$ python3 -q
>>> import numpy as np
>>> import numpy.linalg as la
>>> np.set_printoptions(precision=2, suppress=True, linewidth=120)
>>> A = np.loadtxt("a.csv", delimiter=",")
>>> A
array([[-0.16, -0.38, -0.4 , -0.27, -0.28,  0.64, -0.34],
       [ 0.21, -0.49,  0.44, -0.28, -0.22,  0.15,  0.6 ],
       [-0.29, -0.48, -0.06,  0.8 ,  0.11,  0.07,  0.15],
       [-0.45, -0.31, -0.25, -0.27, -0.3 , -0.69,  0.02],
       [-0.16,  0.5 , -0.21,  0.21, -0.64,  0.17,  0.44],
       [-0.78,  0.2 ,  0.41, -0.21,  0.27,  0.24,  0.07],
       [ 0.  ,  0.03, -0.6 , -0.22,  0.54,  0.07,  0.54]])
>>> la.pinv(A)
array([[-0.16,  0.21, -0.29, -0.45, -0.16, -0.78,  0.  ],
       [-0.38, -0.49, -0.48, -0.31,  0.5 ,  0.2 ,  0.03],
       [-0.4 ,  0.44, -0.06, -0.25, -0.21,  0.41, -0.6 ],
       [-0.27, -0.28,  0.8 , -0.27,  0.21, -0.21, -0.22],
       [-0.28, -0.22,  0.11, -0.3 , -0.64,  0.27,  0.54],
       [ 0.64,  0.15,  0.07, -0.69,  0.17,  0.24,  0.07],
       [-0.34,  0.6 ,  0.15,  0.02,  0.44,  0.07,  0.54]])
>>> np.round(A[:, 3] @ A[:, 6], 2)
np.float64(0.0)
>>> np.round(A @ A.T, 2) + 0
array([[1., 0., 0., 0., 0., 0., 0.],
       [0., 1., 0., 0., 0., 0., 0.],
       [0., 0., 1., 0., 0., 0., 0.],
       [0., 0., 0., 1., 0., 0., 0.],
       [0., 0., 0., 0., 1., 0., 0.],
       [0., 0., 0., 0., 0., 1., 0.],
       [0., 0., 0., 0., 0., 0., 1.]])
>>> la.svd(A, compute_uv=False)
array([1., 1., 1., 1., 1., 1., 1.])
>>> la.norm(A, axis=0)
array([1., 1., 1., 1., 1., 1., 1.])
>>> x = np.array([1, -2, -1, 2, 2, -1, 2])
>>> [p for p in range(1, 25) if np.allclose(la.matrix_power(A, p), np.eye(7))]
[]
>>> round(la.norm(x), 2), round(la.norm(A @ x), 2)
(np.float64(4.36), np.float64(4.36))
>>> rng = np.random.default_rng(35728)
>>> z = rng.permutation(7)
>>> B = A[:, z] * rng.choice([-1, 1], 7)
>>> B
array([[-0.4 ,  0.64,  0.16,  0.38, -0.28, -0.27,  0.34],
       [ 0.44,  0.15, -0.21,  0.49, -0.22, -0.28, -0.6 ],
       [-0.06,  0.07,  0.29,  0.48,  0.11,  0.8 , -0.15],
       [-0.25, -0.69,  0.45,  0.31, -0.3 , -0.27, -0.02],
       [-0.21,  0.17,  0.16, -0.5 , -0.64,  0.21, -0.44],
       [ 0.41,  0.24,  0.78, -0.2 ,  0.27, -0.21, -0.07],
       [-0.6 ,  0.07, -0.  , -0.03,  0.54, -0.22, -0.54]])
>>> U, _, VT = la.svd(A.T @ B)
>>> np.round(la.lstsq(A, B)[0], 2) + 0
array([[ 0.,  0., -1.,  0.,  0.,  0.,  0.],
       [ 0.,  0.,  0., -1.,  0.,  0.,  0.],
       [ 1.,  0.,  0.,  0.,  0.,  0.,  0.],
       [ 0.,  0.,  0.,  0.,  0.,  1.,  0.],
       [ 0.,  0.,  0.,  0.,  1.,  0.,  0.],
       [ 0.,  1.,  0.,  0.,  0.,  0.,  0.],
       [ 0.,  0.,  0.,  0.,  0.,  0., -1.]])
>>> F = np.load("out5.npy")
>>> F
array([[ 0.91,  0.02, -0.1 , -0.26],
       [ 0.02,  0.93, -0.21,  0.15],
       [-0.1 , -0.21,  0.06, -0.01],
       [-0.26,  0.15, -0.01,  0.1 ]])
>>> B = la.inv(A)
>>> np.round(la.det(A) * B, 2) + 0
array([[-0.16,  0.21, -0.29, -0.45, -0.16, -0.78,  0.  ],
       [-0.38, -0.49, -0.48, -0.31,  0.5 ,  0.2 ,  0.03],
       [-0.4 ,  0.44, -0.06, -0.25, -0.21,  0.41, -0.6 ],
       [-0.27, -0.28,  0.8 , -0.27,  0.21, -0.21, -0.22],
       [-0.28, -0.22,  0.11, -0.3 , -0.64,  0.27,  0.54],
       [ 0.64,  0.15,  0.07, -0.69,  0.17,  0.24,  0.07],
       [-0.34,  0.6 ,  0.15,  0.02,  0.44,  0.07,  0.54]])
>>> (np.abs(B) > 1e-9).astype(int)
array([[1, 1, 1, 1, 1, 1, 0],
       [1, 1, 1, 1, 1, 1, 1],
       [1, 1, 1, 1, 1, 1, 1],
       [1, 1, 1, 1, 1, 1, 1],
       [1, 1, 1, 1, 1, 1, 1],
       [1, 1, 1, 1, 1, 1, 1],
       [1, 1, 1, 1, 1, 1, 1]])
>>> B.round(2) + 0
array([[-0.16,  0.21, -0.29, -0.45, -0.16, -0.78,  0.  ],
       [-0.38, -0.49, -0.48, -0.31,  0.5 ,  0.2 ,  0.03],
       [-0.4 ,  0.44, -0.06, -0.25, -0.21,  0.41, -0.6 ],
       [-0.27, -0.28,  0.8 , -0.27,  0.21, -0.21, -0.22],
       [-0.28, -0.22,  0.11, -0.3 , -0.64,  0.27,  0.54],
       [ 0.64,  0.15,  0.07, -0.69,  0.17,  0.24,  0.07],
       [-0.34,  0.6 ,  0.15,  0.02,  0.44,  0.07,  0.54]])
>>> round(la.cond(A), 2)
np.float64(1.0)
>>> np.allclose(B, A.T)
True
>>> np.round(A @ B, 2) + 0
array([[1., 0., 0., 0., 0., 0., 0.],
       [0., 1., 0., 0., 0., 0., 0.],
       [0., 0., 1., 0., 0., 0., 0.],
       [0., 0., 0., 1., 0., 0., 0.],
       [0., 0., 0., 0., 1., 0., 0.],
       [0., 0., 0., 0., 0., 1., 0.],
       [0., 0., 0., 0., 0., 0., 1.]])
